In [1]: import numpy as np

In [2]: np.set_printoptions(precision=1, suppress=True, linewidth=100, floatmode="fixed")

In [3]: rnd = lambda a: np.round(a, 1) + 0

In [4]: mat = np.load("a.npy")

In [5]: rnd(mat)
Out[5]: 
array([[ 1.0,  0.0,  0.0,  0.0,  0.0],
       [ 0.0,  1.0,  0.0,  0.0,  0.0],
       [ 0.0,  0.0,  1.0,  0.0,  0.0],
       [ 0.0,  0.0,  0.0,  0.7,  0.7],
       [ 0.0,  0.0,  0.0, -0.7,  0.7]])

In [6]: T = np.stack([mat, -1 * mat, mat[::-1]])

In [7]: np.einsum("bij,cij->bc", T, T)
Out[7]: 
array([[ 5.0, -5.0,  1.0],
       [-5.0,  5.0, -1.0],
       [ 1.0, -1.0,  5.0]])

In [8]: rnd(np.linalg.det(T))
Out[8]: array([ 1.0, -1.0,  1.0])

In [9]: rnd(T.sum(axis=0))
Out[9]: 
array([[ 0.0,  0.0,  0.0, -0.7,  0.7],
       [ 0.0,  0.0,  0.0,  0.7,  0.7],
       [ 0.0,  0.0,  1.0,  0.0,  0.0],
       [ 0.0,  1.0,  0.0,  0.0,  0.0],
       [ 1.0,  0.0,  0.0,  0.0,  0.0]])

In [10]: np.linalg.matrix_rank(T.reshape(3, -1))
Out[10]: np.int64(2)

In [11]: x = np.array([1, 0, 2, 0, 0])

In [12]: mat.T @ (mat @ x)
Out[12]: array([1.0, 0.0, 2.0, 0.0, 0.0])

In [13]: rnd(np.sort(np.abs(np.degrees(np.angle(np.linalg.eigvals(mat))))))
Out[13]: array([ 0.0,  0.0,  0.0, 45.0, 45.0])

In [14]: 5 - np.linalg.matrix_rank(mat - np.eye(5), tol=1e-8)
Out[14]: np.int64(3)

In [15]: rnd(np.linalg.det(mat))
Out[15]: np.float64(1.0)

In [16]: rnd(np.abs(np.linalg.eigvals(mat)))
Out[16]: array([1.0, 1.0, 1.0, 1.0, 1.0])

In [17]: rnd(np.linalg.norm(x)), rnd(np.linalg.norm(mat @ x))
Out[17]: (np.float64(2.2), np.float64(2.2))

In [18]: [p for p in range(1, 25) if np.allclose(np.linalg.matrix_power(mat, p), np.eye(5))]
Out[18]: [8, 16, 24]

In [19]: rnd(np.linalg.inv(mat))
Out[19]: 
array([[ 1.0,  0.0,  0.0,  0.0,  0.0],
       [ 0.0,  1.0,  0.0,  0.0,  0.0],
       [ 0.0,  0.0,  1.0,  0.0,  0.0],
       [ 0.0,  0.0,  0.0,  0.7, -0.7],
       [ 0.0,  0.0,  0.0,  0.7,  0.7]])

In [20]: mat[:, 2] @ mat[:, 0]
Out[20]: np.float64(0.0)

In [21]: rnd(mat @ mat.T)
Out[21]: 
array([[1.0, 0.0, 0.0, 0.0, 0.0],
       [0.0, 1.0, 0.0, 0.0, 0.0],
       [0.0, 0.0, 1.0, 0.0, 0.0],
       [0.0, 0.0, 0.0, 1.0, 0.0],
       [0.0, 0.0, 0.0, 0.0, 1.0]])

In [22]: ang = np.radians(135)

In [23]: R = np.eye(5)

In [24]: R[4, 4] = R[0, 0] = np.cos(ang)

In [25]: R[4, 0], R[0, 4] = -np.sin(ang), np.sin(ang)

In [26]: rnd(R)
Out[26]: 
array([[-0.7,  0.0,  0.0,  0.0,  0.7],
       [ 0.0,  1.0,  0.0,  0.0,  0.0],
       [ 0.0,  0.0,  1.0,  0.0,  0.0],
       [ 0.0,  0.0,  0.0,  1.0,  0.0],
       [-0.7,  0.0,  0.0,  0.0, -0.7]])

In [27]: other = mat @ R.T

In [28]: rnd(np.abs(other - mat).max(axis=0))
Out[28]: array([1.7, 0.0, 0.0, 0.0, 1.2])

In [29]: np.allclose(np.linalg.norm(mat, axis=1), np.linalg.norm(other, axis=1))
Out[29]: True

In [30]: rnd(np.linalg.svd(mat, compute_uv=False)), rnd(np.linalg.svd(other, compute_uv=False))
Out[30]: (array([1.0, 1.0, 1.0, 1.0, 1.0]), array([1.0, 1.0, 1.0, 1.0, 1.0]))

In [31]: rnd(other)
Out[31]: 
array([[-0.7,  0.0,  0.0,  0.0, -0.7],
       [ 0.0,  1.0,  0.0,  0.0,  0.0],
       [ 0.0,  0.0,  1.0,  0.0,  0.0],
       [ 0.5,  0.0,  0.0,  0.7, -0.5],
       [ 0.5,  0.0,  0.0, -0.7, -0.5]])

In [32]: np.allclose(mat @ mat.T, other @ other.T)
Out[32]: True

In [33]: rnd(np.linalg.det(R)), rnd(np.trace(R))
Out[33]: (np.float64(1.0), np.float64(1.6))

In [34]: x = np.array([3, -1, 0, 0, -2])

In [35]: y = mat @ x

In [36]: rnd(y)
Out[36]: array([ 3.0, -1.0,  0.0, -1.4, -1.4])

In [37]: rnd(np.linalg.solve(mat, y + mat[:, 4]))
Out[37]: array([ 3.0, -1.0,  0.0,  0.0, -1.0])

In [38]: rnd(np.linalg.solve(mat, y))
Out[38]: array([ 3.0, -1.0,  0.0,  0.0, -2.0])

In [39]: rnd(np.linalg.solve(mat.T, mat[3]))
Out[39]: array([0.0, 0.0, 0.0, 1.0, 0.0])

In [40]: rnd(np.linalg.solve(mat, -1 * y))
Out[40]: array([-3.0,  1.0,  0.0,  0.0,  2.0])

In [41]: E = np.load("layer18.npy")

In [42]: E
Out[42]: 
array([[ 11.0,  -9.0,   1.0,   4.0],
       [ 10.0, -12.0,   2.0,   8.0],
       [  2.0, -10.0,   4.0,   8.0],
       [ 10.0, -19.0,   2.0,  15.0]])

In [43]: x = np.array([2, 2, 1, 1])

In [44]: y = E @ x

In [45]: c, lr = np.zeros(4), 1 / np.linalg.norm(E, 2) ** 2

In [46]: for i in range(8):
    ...:     c -= lr * E.T @ (E @ c - y)
    ...:     if i % 2 == 0: print(i, round(np.linalg.norm(E @ c - y), 1))
    ...: 
0 10.3
2 9.4
4 8.5
6 7.8

In [47]: rnd(c)
Out[47]: array([ 0.4,  0.0, -0.1, -0.2])

In [48]: X = np.loadtxt("block13.csv", delimiter=",")

In [49]: X
Out[49]: 
array([[ 21.0,   0.0,  -8.0,   8.0],
       [ -1.0,   3.0,   1.0,   0.0],
       [ 15.0,  -2.0,  -2.0,   8.0],
       [-33.0,  -2.0,  17.0, -11.0]])

In [50]: x = np.array([3, 3, 0, 9])

In [51]: y = X @ x

In [52]: c, lr = np.zeros(4), 1 / np.linalg.norm(X, 2) ** 2

In [53]: for i in range(8):
    ...:     c -= lr * X.T @ (X @ c - y)
    ...:     if i % 2 == 0: print(i, round(np.linalg.norm(X @ c - y), 1))
    ...: 
0 26.0
2 25.4
4 24.7
6 24.1

In [54]: rnd(np.linalg.cond(X))
Out[54]: np.float64(152.3)

In [55]: Q = X.astype(float).copy()

In [56]: for j in range(4):
    ...:     Q[:, j] -= Q[:, :j] @ (Q[:, :j].T @ Q[:, j])
    ...:     Q[:, j] /= np.linalg.norm(Q[:, j])
    ...: 

In [57]: rnd(Q.T @ X)
Out[57]: 
array([[ 41.9,   0.8, -18.1,  15.5],
       [  0.0,   4.0,  -3.1,  -1.5],
       [  0.0,   0.0,   4.4,   2.3],
       [  0.0,   0.0,   0.0,   0.4]])

In [58]: rnd(Q.T @ Q)
Out[58]: 
array([[1.0, 0.0, 0.0, 0.0],
       [0.0, 1.0, 0.0, 0.0],
       [0.0, 0.0, 1.0, 0.0],
       [0.0, 0.0, 0.0, 1.0]])

In [59]: rng = np.random.default_rng(44397)

In [60]: labels = rng.permutation(4)

In [61]: labels
Out[61]: array([2, 3, 0, 1])

In [62]: other = X[labels][:, labels]

In [63]: np.trace(other)
Out[63]: np.float64(11.0)

In [64]: np.diag(other)
Out[64]: array([ -2.0, -11.0,  21.0,   3.0])

In [65]: np.einsum("ij,ji->", X, X)
Out[65]: np.float64(75.0)

In [66]: rnd(np.poly(X))
Out[66]: array([   1.0,  -11.0,   23.0,   95.0, -300.0])

In [67]: vals, V = np.linalg.eig(X)

In [68]: rnd(X @ V[:, 0] - vals[0] * V[:, 0])
Out[68]: array([0.0, 0.0, 0.0, 0.0])

In [69]: rnd(np.sort(np.linalg.eigvals(np.linalg.inv(X))))
Out[69]: array([-0.3+0.0j,  0.2+0.0j,  0.2+0.0j,  0.3+0.0j])

In [70]: rnd(vals)
Out[70]: array([-3.0,  4.0,  5.0,  5.0])

In [71]: rnd(np.sort(np.linalg.eigvals(X.T)))
Out[71]: array([-3.0,  4.0,  5.0,  5.0])

In [72]: feats = np.load("sample0.npy")

In [73]: feats
Out[73]: 
array([[ 1,  0,  0,  0,  0,  0,  0,  0,  0,  0],
       [ 1,  1,  0,  0,  0,  0,  0,  0,  0,  0],
       [-1, -1,  1,  0,  0,  0,  0,  0,  0,  0],
       [ 0,  2,  2,  1,  0,  0,  0,  0,  0,  0],
       [ 0,  3,  3, -1,  1,  0,  0,  0,  0,  0],
       [-3,  0,  0,  3,  2,  1,  0,  0,  0,  0],
       [ 2, -3,  2, -1, -2, -1,  1,  0,  0,  0],
       [-3,  0,  2, -3,  0,  3,  3,  1,  0,  0],
       [-2, -1, -2,  3,  2,  2,  0, -3,  1,  0],
       [-3, -3, -3,  1,  0,  1,  2,  2,  3,  1]])

In [74]: f, g = feats[2], feats[8]

In [75]: f @ g
Out[75]: np.int64(1)

In [76]: f @ f
Out[76]: np.int64(3)

In [77]: p = (f @ g) / (f @ f) * f

In [78]: (g - p) @ f
Out[78]: np.float64(0.0)

In [79]: rnd(np.linalg.norm(f + g) ** 2 + np.linalg.norm(f - g) ** 2)
Out[79]: np.float64(78.0)

In [80]: np.linalg.matrix_rank(np.outer(f, g))
Out[80]: np.int64(1)

In [81]: rnd(g - p)
Out[81]: array([-1.7, -0.7, -2.3,  3.0,  2.0,  2.0,  0.0, -3.0,  1.0,  0.0])

In [82]: rnd(p)
Out[82]: array([-0.3, -0.3,  0.3,  0.0,  0.0,  0.0,  0.0,  0.0,  0.0,  0.0])

In [83]: M = np.load("case3.npy")

In [84]: M
Out[84]: 
array([[26, 13,  8,  0,  2,  0,  0,  7,  0],
       [ 0,  0,  0,  0,  0,  0,  0,  0,  5],
       [17,  4,  0,  0,  0, 11,  0,  5,  0],
       [37, 29, 41,  0,  4,  0, 14, 13,  0],
       [25,  2, 14, 42,  2, 16,  4, 35,  2],
       [10, 11,  0,  0,  0,  0,  0,  0,  0],
       [22, 23, 35,  0,  0,  0,  9,  9,  0],
       [27, 21,  8,  0,  2,  0,  0,  0,  0],
       [ 0,  9,  0,  0,  0,  0,  0,  0,  0],
       [ 0,  0,  0,  0,  0,  8,  0,  0,  0],
       [ 0,  0, 11,  1,  0,  0,  0, 25, 14],
       [16,  0,  0, 47,  0, 27,  0, 33,  2],
       [ 0,  4,  5,  0,  0,  0,  0,  0,  0],
       [ 0,  0,  0, 19,  0, 24,  0, 17,  4],
       [ 3,  0,  0,  0,  0,  0,  0,  9,  0],
       [11, 13,  0,  0,  0,  0,  0,  0,  0],
       [33, 15,  5,  0,  4,  6,  0,  5,  0],
       [19, 11, 11,  0,  0,  0,  0,  9,  0],
       [19, 17,  0,  0,  0,  0,  0,  0,  0]])

In [85]: proj = M @ np.linalg.solve(M.T @ M, M.T)

In [86]: np.linalg.matrix_rank(np.eye(19) - proj)
Out[86]: np.int64(10)

In [87]: rnd(np.diag(proj))
Out[87]: 
array([0.2, 0.5, 0.6, 0.8, 0.6, 0.2, 0.7, 0.4, 0.3, 0.2, 0.9, 0.6, 0.2, 0.7, 0.5, 0.2, 0.6, 0.4,
       0.4])

In [88]: rnd(np.trace(proj))
Out[88]: np.float64(9.0)

In [89]: rnd(np.linalg.norm(feats, 2) / np.linalg.norm(feats))
Out[89]: np.float64(0.6)

In [90]: [round(float(x), 1) for x in np.linalg.svd(feats, compute_uv=False)[:3]]
Out[90]: [9.1, 7.0, 6.7]

In [91]: np.argsort(-np.linalg.norm(feats, axis=0).round(6), kind="stable")[:3]
Out[91]: array([0, 2, 1])

In [92]: other = np.array([[1, 0, 2],
    ...:     [-1, 1, -2],
    ...:     [-1, 2, 2],
    ...:     [1, -2, 0],
    ...:     [-1, -1, 0],
    ...:     [-1, 1, 2],
    ...:     [0, 2, -1],
    ...:     [0, 1, 2],
    ...:     [1, 0, -1]])

In [93]: other.T @ M.T
Out[93]: 
array([[  3,   5,   2, -37,  35,  -1, -36,  -4,  -9,  -8,   4,  38,  -9,  -1,   3,  -2,   3,  -3,
          2],
       [ 34,   0,  20, 148,   3,  11, 120,  35,   9,   8,  45, -34,  14,   3,   9,  13,  32,  42,
         17],
       [ 56,  -5,  58, 110, 170,  -2,  77,  28, -18,  16,  58, 150,   2,  78,  24,  -4,  68,  56,
          4]])

In [94]: other @ M
---------------------------------------------------------------------------
ValueError                                Traceback (most recent call last)
Cell In[94], line 1
----> 1 other @ M

ValueError: matmul: Input operand 1 has a mismatch in its core dimension 0, with gufunc signature (n?,k),(k,m?)->(n?,m?) (size 19 is different from 3)

In [95]: M @ other
Out[95]: 
array([[  3,  34,  56],
       [  5,   0,  -5],
       [  2,  20,  58],
       [-37, 148, 110],
       [ 35,   3, 170],
       [ -1,  11,  -2],
       [-36, 120,  77],
       [ -4,  35,  28],
       [ -9,   9, -18],
       [ -8,   8,  16],
       [  4,  45,  58],
       [ 38, -34, 150],
       [ -9,  14,   2],
       [ -1,   3,  78],
       [  3,   9,  24],
       [ -2,  13,  -4],
       [  3,  32,  68],
       [ -3,  42,  56],
       [  2,  17,   4]])

In [96]: np.einsum("ij,ij->i", M, M)
Out[96]: 
array([ 962,   25,  451, 4272, 4094,  221, 2400, 1238,   81,   64,  943, 4287,   41, 1242,   90,
        290, 1416,  684,  650])

In [97]: np.einsum("ik,kj->ji", M, other)
Out[97]: 
array([[  3,   5,   2, -37,  35,  -1, -36,  -4,  -9,  -8,   4,  38,  -9,  -1,   3,  -2,   3,  -3,
          2],
       [ 34,   0,  20, 148,   3,  11, 120,  35,   9,   8,  45, -34,  14,   3,   9,  13,  32,  42,
         17],
       [ 56,  -5,  58, 110, 170,  -2,  77,  28, -18,  16,  58, 150,   2,  78,  24,  -4,  68,  56,
          4]])
